$ python3 -q
>>> import numpy as np
>>> np.set_printoptions(precision=2, suppress=True, linewidth=100)
>>> feats = np.load("block19.npy")
>>> print(feats)
[[3. 1. 0. 0. 0. 0. 0. 0.]
 [0. 3. 1. 0. 0. 0. 0. 0.]
 [0. 0. 3. 1. 0. 0. 0. 0.]
 [0. 0. 0. 3. 1. 0. 0. 0.]
 [0. 0. 0. 0. 3. 1. 0. 0.]
 [0. 0. 0. 0. 0. 3. 1. 0.]
 [0. 0. 0. 0. 0. 0. 3. 1.]
 [0. 0. 0. 0. 0. 0. 0. 3.]]
>>> r0, v = feats[2], feats[5]
>>> print(r0 @ r0)
10.0
>>> pr = (r0 @ v) / (r0 @ r0) * r0
>>> print(pr)
[0. 0. 0. 0. 0. 0. 0. 0.]
>>> print((v - pr) @ r0)
0.0
>>> W = np.array([[3, 5, 4],
...     [5, 1, 2],
...     [4, 2, 0],
...     [0, 2, 5],
...     [3, 3, 4],
...     [5, 1, 5],
...     [2, 1, 1],
...     [1, 4, 5]])
>>> beta = np.array([3, 1, 3])
>>> hid = np.maximum(feats @ W + beta, 0)
>>> print((hid > 0).mean(axis=0))
[1. 1. 1.]
>>> print((hid > 0).astype(int))
[[1 1 1]
 [1 1 1]
 [1 1 1]
 [1 1 1]
 [1 1 1]
 [1 1 1]
 [1 1 1]
 [1 1 1]]
>>> Z = np.array([[1, -1, -1], [-1, 3, 3], [-2, 0, -3]])
>>> print((hid @ Z).round(6).argmax(axis=1))
[1 0 1 1 1 1 1 1]
>>> x0 = np.array([-2, -2, 3, -2, -2, -3, -1, -3])
>>> rhs = feats @ x0
>>> beta, lr = np.zeros(8), 1 / np.linalg.norm(feats, 2) ** 2
>>> for i in range(15):
...     beta -= lr * feats.T @ (feats @ beta - rhs)
...     if i % 5 == 0: print(i, round(np.linalg.norm(feats @ beta - rhs), 2))
... 
0 6.6
5 0.85
10 0.17
>>> print(np.round(np.linalg.cond(feats), 2))
1.9
>>> print(beta)
[-2.   -1.99  2.99 -1.99 -2.01 -2.99 -1.01 -3.  ]
